$ ipython --no-banner

In [1]: import numpy as np

In [2]: np.set_printoptions(precision=1, suppress=True, linewidth=100)

In [3]: M = np.load("data.npy")

In [4]: M.round(1) + 0
Out[4]: 
array([[ -3.2,   4.3,  -3.7,  15.9,  16.5,   4.8,  11.2,  -0.2],
       [ -3.1,   4.1,  -3.7,  15.6,  16.1,   4.6,  10.9,  -0.3],
       [ -2.6,   3.1,  -3.5,  14.3,  14. ,   3.9,   9.3,  -0.3],
       [ -1.4,   0.9,  -2.9,  10.8,   9.2,   2. ,   5.6,  -0.4],
       [ -1.3,   0.7,  -2.9,  10.5,   8.8,   1.9,   5.3,  -0.4],
       [ -0.9,   0.2,  -2.7,   9.5,   7.6,   1.4,   4.4,  -0.3],
       [ -0.6,  -0.3,  -2.5,   8.4,   6.3,   0.9,   3.5,  -0.2],
       [ -0.6,  -0.3,  -2.5,   8.3,   6.3,   0.9,   3.5,  -0.2],
       [ -0.5,  -0.4,  -2.4,   8. ,   5.9,   0.8,   3.3,  -0.2],
       [ -0.4,  -0.5,  -2.4,   7.8,   5.7,   0.7,   3.1,  -0.2],
       [ -0.2,  -0.7,  -2.2,   7. ,   4.9,   0.3,   2.6,  -0.1],
       [ -0.1,  -0.9,  -2.1,   6.4,   4.4,   0.1,   2.2,   0. ],
       [  0. ,  -0.9,  -2. ,   6.2,   4.2,   0.1,   2.1,   0. ],
       [  0.2,  -1.2,  -1.8,   5. ,   3.2,  -0.3,   1.5,   0.1],
       [  0.3,  -1.2,  -1.6,   4.4,   2.7,  -0.5,   1.2,   0.2],
       [  0.3,  -1.2,  -1.6,   4.4,   2.7,  -0.5,   1.2,   0.2],
       [  0.4,  -1.3,  -1.4,   3.4,   2. ,  -0.7,   0.8,   0.3],
       [  0.5,  -1.1,  -0.9,   2.1,   1.1,  -0.7,   0.5,   0.4],
       [  0.5,  -1. ,  -0.8,   1.7,   0.9,  -0.7,   0.4,   0.4],
       [  0.2,  -0.3,  -0.2,   0.4,   0.2,  -0.3,   0.1,   0.2],
       [  0. ,  -0.1,  -0.1,   0.1,   0.1,  -0.1,   0. ,   0. ],
       [  0. ,   0. ,   0. ,   0. ,   0. ,   0. ,   0. ,   0. ],
       [ -0.1,   0.2,   0.1,  -0.2,  -0.1,   0.2,  -0.1,  -0.1],
       [ -0.2,   0.3,   0.2,  -0.2,  -0.2,   0.3,  -0.1,  -0.2],
       [ -0.2,   0.3,   0.2,  -0.3,  -0.2,   0.3,  -0.1,  -0.2],
       [ -0.7,   0.9,   0.5,  -0.6,  -0.6,   1. ,  -0.4,  -0.8],
       [ -0.7,   0.9,   0.6,  -0.6,  -0.6,   1.1,  -0.4,  -0.9],
       [ -0.8,   1. ,   0.6,  -0.6,  -0.7,   1.2,  -0.4,  -0.9],
       [ -0.9,   1.1,   0.7,  -0.7,  -0.7,   1.3,  -0.5,  -1. ],
       [ -0.9,   1.1,   0.7,  -0.7,  -0.7,   1.3,  -0.5,  -1.1],
       [ -1.4,   1.5,   0.9,  -0.7,  -1.1,   2.1,  -0.9,  -1.7],
       [ -2.6,   2.4,   1.5,  -0.6,  -2.3,   3.8,  -2.1,  -3.5],
       [ -2.8,   2.5,   1.6,  -0.5,  -2.5,   4.2,  -2.4,  -3.9],
       [ -5.2,   3.3,   2.4,   0.7,  -5.7,   7.8,  -5.9,  -8.3],
       [ -8.1,   3.3,   3.1,   2.7, -10.9,  12.1, -11.8, -14.4],
       [ -8.3,   3.3,   3.2,   2.8, -11.3,  12.4, -12.2, -14.8],
       [ -9.1,   3.1,   3.4,   3.5, -13.1,  13.7, -14.2, -16.8],
       [-10.2,   2.8,   3.6,   4.4, -15.6,  15.3, -17. , -19.5]])

In [5]: left, s, vt = np.linalg.svd(M)

In [6]: vecs = vt[:(s > 1e-8).sum()]

In [7]: rng = np.random.default_rng(11)

In [8]: x = M[0] + -2 * M[2] + rng.integers(2) * np.eye(8)[0]

In [9]: print(x)
[  2.   -1.9   3.2 -12.7 -11.5  -3.   -7.3   0.4]

In [10]: np.round(vecs.T @ vecs, 1) + 0
Out[10]: 
array([[ 0.2, -0.2, -0.1, -0.1,  0. , -0.3,  0. ,  0.2],
       [-0.2,  0.4,  0.2, -0.2,  0.1,  0.3,  0.2, -0.1],
       [-0.1,  0.2,  0.1, -0.2, -0.1,  0.1,  0. ,  0. ],
       [-0.1, -0.2, -0.2,  0.8,  0.2,  0.1,  0. , -0.2],
       [ 0. ,  0.1, -0.1,  0.2,  0.5,  0. ,  0.4,  0.2],
       [-0.3,  0.3,  0.1,  0.1,  0. ,  0.4,  0. , -0.3],
       [ 0. ,  0.2,  0. ,  0. ,  0.4,  0. ,  0.4,  0.2],
       [ 0.2, -0.1,  0. , -0.2,  0.2, -0.3,  0.2,  0.3]])

In [11]: Xs = M - M.mean(axis=0)

In [12]: vecs = np.linalg.svd(Xs)[2][:3]

In [13]: Y = Xs - Xs @ vecs.T @ vecs

In [14]: print(np.diag(vecs.T @ vecs))
[0.2 0.4 0.1 0.8 0.5 0.4 0.4 0.3]

In [15]: np.round(Y.std(axis=0), 1) + 0
Out[15]: array([0., 0., 0., 0., 0., 0., 0., 0.])

In [16]: print((Xs @ vecs.T).std(axis=0))
[11.2  5.9  1.8]

In [17]: np.round(np.linalg.norm(Y) / np.linalg.norm(Xs), 1)
Out[17]: np.float64(0.0)

In [18]: cent = M[[12, 2]].astype(float)

In [19]: for _ in range(6):
    ...:     idx = np.linalg.norm(M[:, None] - cent, axis=-1).argmin(axis=1)
    ...:     cent = np.array([M[idx == j].mean(axis=0) for j in range(2)])
    ...: 

In [20]: idx
Out[20]: 
array([1, 1, 1, 1, 1, 1, 1, 1, 1, 1, 1, 1, 1, 1, 1, 1, 0, 0, 0, 0, 0, 0, 0, 0, 0, 0, 0, 0, 0, 0, 0,
       0, 0, 0, 0, 0, 0, 0])

In [21]: np.abs(cent[1] - cent[0]).argmax()
Out[21]: np.int64(4)

In [22]: np.bincount(idx)
Out[22]: array([22, 16])

In [23]: print(cent)
[[-2.3  1.1  0.9  0.7 -2.8  3.4 -3.1 -3.9]
 [-0.9  0.3 -2.5  8.9  7.4  1.3  4.4 -0.1]]

In [24]: print(round(float(np.linalg.norm(M, 2) / np.linalg.norm(M)), 1))
0.8

In [25]: print(np.argsort(-np.linalg.norm(M, axis=0).round(6), kind="stable")[:3])
[4 3 6]

In [26]: def softmax(z):
    ...:     e = np.exp(z - z.max(axis=-1, keepdims=True))
    ...:     return e / e.sum(axis=-1, keepdims=True)
    ...: 

In [27]: np.round(softmax(M[28]), 1) + 0
Out[27]: array([0. , 0.3, 0.2, 0. , 0. , 0.3, 0.1, 0. ])

In [28]: np.round(softmax(10 * M[28]), 1) + 0
Out[28]: array([0. , 0.1, 0. , 0. , 0. , 0.9, 0. , 0. ])

In [29]: np.round(softmax(M[28] + -1), 1) + 0
Out[29]: array([0. , 0.3, 0.2, 0. , 0. , 0.3, 0.1, 0. ])

In [30]: scores = M @ M.T / np.sqrt(8)

In [31]: print(softmax(scores)[28] @ M)
[-10.1   2.8   3.6   4.4 -15.4  15.2 -16.8 -19.3]

In [32]: softmax(scores).round(6).argmax(axis=1)
Out[32]: 
array([ 0,  0,  0,  0,  0,  0,  0,  0,  0,  0,  0,  0,  0,  0,  0,  0,  0,  0,  0,  0,  0,  0, 37,
       37, 37, 37, 37, 37, 37, 37, 37, 37, 37, 37, 37, 37, 37, 37])

In [33]: W0 = np.array([[0, 4, 4, 4, 0, 0, 6, 2, 2, 4],
    ...:     [0, 8, 8, 8, 0, 0, 12, 4, 4, 8],
    ...:     [0, 4, 4, 4, 0, 0, 6, 2, 2, 4],
    ...:     [0, 6, 6, 6, 0, 0, 9, 3, 3, 6],
    ...:     [0, 10, 10, 10, 0, 0, 15, 5, 5, 10]])

In [34]: left, s, vt = np.linalg.svd(W0)

In [35]: print(s.round(1) + 0)
[39.6  0.   0.   0.   0. ]

In [36]: np.argmax(s[:-1] / (s[1:] + 1e-6)) + 1
Out[36]: np.int64(1)

In [37]: Y = left[:, :1] @ np.diag(s[:1]) @ vt[:1]

In [38]: round(np.linalg.norm(W0 - Y, 2), 1), round(float(s[1]), 1)
Out[38]: (np.float64(0.0), 0.0)

In [39]: round(float(np.linalg.norm(W0 - Y) / np.linalg.norm(W0)), 1)
Out[39]: 0.0

In [40]: np.round(np.abs(W0 - Y).max(), 1)
Out[40]: np.float64(0.0)

In [41]: np.linalg.matrix_rank(W0, rtol=0.05)
Out[41]: np.int64(1)

In [42]: np.linalg.matrix_rank(Y)
Out[42]: np.int64(1)

In [43]: x = np.array([0, -2, 2, 1, -2, -1, 0, -1, -1, -2])

In [44]: print(W0 @ np.ones(10))
[26. 52. 26. 39. 65.]

In [45]: (W0 @ x).argmax()
Out[45]: np.int64(0)

In [46]: print((W0 * x).sum(axis=1))
[ -8 -16  -8 -12 -20]

In [47]: print(np.einsum("ij,j->i", W0, x))
[ -8 -16  -8 -12 -20]

In [48]: print(np.linalg.norm(W0 @ x) <= np.linalg.norm(W0, 2) * np.linalg.norm(x) + 1e-9)
True

In [49]: x @ W0
---------------------------------------------------------------------------
ValueError                                Traceback (most recent call last)
Cell In[49], line 1
----> 1 x @ W0

ValueError: matmul: Input operand 1 has a mismatch in its core dimension 0, with gufunc signature (n?,k),(k,m?)->(n?,m?) (size 5 is different from 10)

In [50]: m1 = np.loadtxt("layer0.csv", delimiter=",")

In [51]: m1
Out[51]: 
array([[ 2., 18., 19.,  0.,  0.],
       [ 2.,  0.,  0.,  3.,  4.],
       [ 2.,  4.,  5.,  0.,  0.],
       [ 2.,  0.,  0.,  6.,  7.],
       [ 2., 16., 17.,  0.,  0.],
       [ 2.,  0.,  1.,  0.,  0.],
       [ 2., 18., 19.,  0.,  0.],
       [ 2.,  0.,  0.,  4.,  5.],
       [ 2., 18., 19.,  0.,  0.],
       [ 2.,  4.,  5.,  0.,  0.],
       [ 2., 10., 11.,  0.,  0.],
       [ 2.,  0.,  0.,  4.,  5.],
       [ 2.,  2.,  3.,  0.,  0.],
       [ 2.,  6.,  7.,  0.,  0.],
       [ 2., 16., 17.,  0.,  0.]])

In [52]: rk = np.linalg.matrix_rank(m1)

In [53]: rk
Out[53]: np.int64(4)

In [54]: null = np.linalg.svd(m1)[2][rk:].T

In [55]: [int(np.linalg.matrix_rank(m1[:i])) for i in range(1, len(m1) + 1)]
Out[55]: [1, 2, 3, 4, 4, 4, 4, 4, 4, 4, 4, 4, 4, 4, 4]

In [56]: print(null[:, 0] / null[np.abs(null[:, 0]).round(6).argmax(), 0])
[ 0.5  1.  -1.   1.  -1. ]

In [57]: print([int(np.linalg.matrix_rank(m1[:, :j + 1])) for j in range(5)])
[1, 2, 3, 4, 4]

In [58]: null @ null.T
Out[58]: 
array([[ 0.1,  0.1, -0.1,  0.1, -0.1],
       [ 0.1,  0.2, -0.2,  0.2, -0.2],
       [-0.1, -0.2,  0.2, -0.2,  0.2],
       [ 0.1,  0.2, -0.2,  0.2, -0.2],
       [-0.1, -0.2,  0.2, -0.2,  0.2]])

In [59]: np.linalg.matrix_rank(m1.T @ m1), np.linalg.matrix_rank(m1 @ m1.T)
Out[59]: (np.int64(4), np.int64(4))

In [60]: np.allclose(m1 @ null, 0)
Out[60]: True

In [61]: print(np.round(m1 @ null, 1) + 0)
[[0.]
 [0.]
 [0.]
 [0.]
 [0.]
 [0.]
 [0.]
 [0.]
 [0.]
 [0.]
 [0.]
 [0.]
 [0.]
 [0.]
 [0.]]

In [62]: null.shape
Out[62]: (5, 1)

In [63]: f, v = m1[6], m1[2]

In [64]: f @ v
Out[64]: np.float64(171.0)

In [65]: f @ f
Out[65]: np.float64(689.0)

In [66]: pr = (f @ v) / (f @ f) * f

In [67]: np.linalg.matrix_rank(np.outer(f, v))
Out[67]: np.int64(1)

In [68]: print(round(float(np.linalg.norm(f + v) ** 2 + np.linalg.norm(f - v) ** 2), 1))
1468.0

In [69]: np.round((v - pr) @ f, 1)
Out[69]: np.float64(0.0)

In [70]: v - pr
Out[70]: array([ 1.5, -0.5,  0.3,  0. ,  0. ])

In [71]: pr
Out[71]: array([0.5, 4.5, 4.7, 0. , 0. ])

In [72]: left, s, vt = np.linalg.svd(M, full_matrices=False)

In [73]: print((s > 1e-8).sum())
3

In [74]: np.abs(left[:, 0]).round(6).argmax()
Out[74]: np.int64(37)

In [75]: np.allclose(left * s @ vt, M)
Out[75]: True

In [76]: left, s, vt = np.linalg.svd(m1)

In [77]: vecs = vt[:(s > 1e-8).sum()]

In [78]: x = m1[8] + -2 * m1[4] + rng.integers(2) * np.eye(5)[1]

In [79]: x
Out[79]: array([ -2., -14., -15.,   0.,   0.])

In [80]: vecs.T @ vecs
Out[80]: 
array([[ 0.9, -0.1,  0.1, -0.1,  0.1],
       [-0.1,  0.8,  0.2, -0.2,  0.2],
       [ 0.1,  0.2,  0.8,  0.2, -0.2],
       [-0.1, -0.2,  0.2,  0.8,  0.2],
       [ 0.1,  0.2, -0.2,  0.2,  0.8]])

In [81]: X = np.array([[1, 1, 1, 1, 1, 1, 1, 1],
    ...:     [1, -1, 1, -1, 1, -1, 1, -1],
    ...:     [1, -1, -1, 1, -1, 1, 1, -1],
    ...:     [1, 1, -1, -1, -1, -1, 1, 1]])

In [82]: t = np.radians(15)

In [83]: R = np.eye(8)

In [84]: R[3, 3] = R[4, 4] = np.cos(t)

In [85]: R[3, 4], R[4, 3] = -np.sin(t), np.sin(t)

In [86]: R
Out[86]: 
array([[ 1. ,  0. ,  0. ,  0. ,  0. ,  0. ,  0. ,  0. ],
       [ 0. ,  1. ,  0. ,  0. ,  0. ,  0. ,  0. ,  0. ],
       [ 0. ,  0. ,  1. ,  0. ,  0. ,  0. ,  0. ,  0. ],
       [ 0. ,  0. ,  0. ,  1. , -0.3,  0. ,  0. ,  0. ],
       [ 0. ,  0. ,  0. ,  0.3,  1. ,  0. ,  0. ,  0. ],
       [ 0. ,  0. ,  0. ,  0. ,  0. ,  1. ,  0. ,  0. ],
       [ 0. ,  0. ,  0. ,  0. ,  0. ,  0. ,  1. ,  0. ],
       [ 0. ,  0. ,  0. ,  0. ,  0. ,  0. ,  0. ,  1. ]])

In [87]: Y = X @ R.T

In [88]: print(round(np.linalg.det(R), 1), np.round(np.trace(R), 1))
1.0 7.9

In [89]: np.allclose(X @ X.T, Y @ Y.T)
Out[89]: True

In [90]: np.abs(Y - X).max(axis=0)
Out[90]: array([0. , 0. , 0. , 0.3, 0.3, 0. , 0. , 0. ])

In [91]: print(Y)
[[ 1.   1.   1.   0.7  1.2  1.   1.   1. ]
 [ 1.  -1.   1.  -1.2  0.7 -1.   1.  -1. ]
 [ 1.  -1.  -1.   1.2 -0.7  1.   1.  -1. ]
 [ 1.   1.  -1.  -0.7 -1.2 -1.   1.   1. ]]
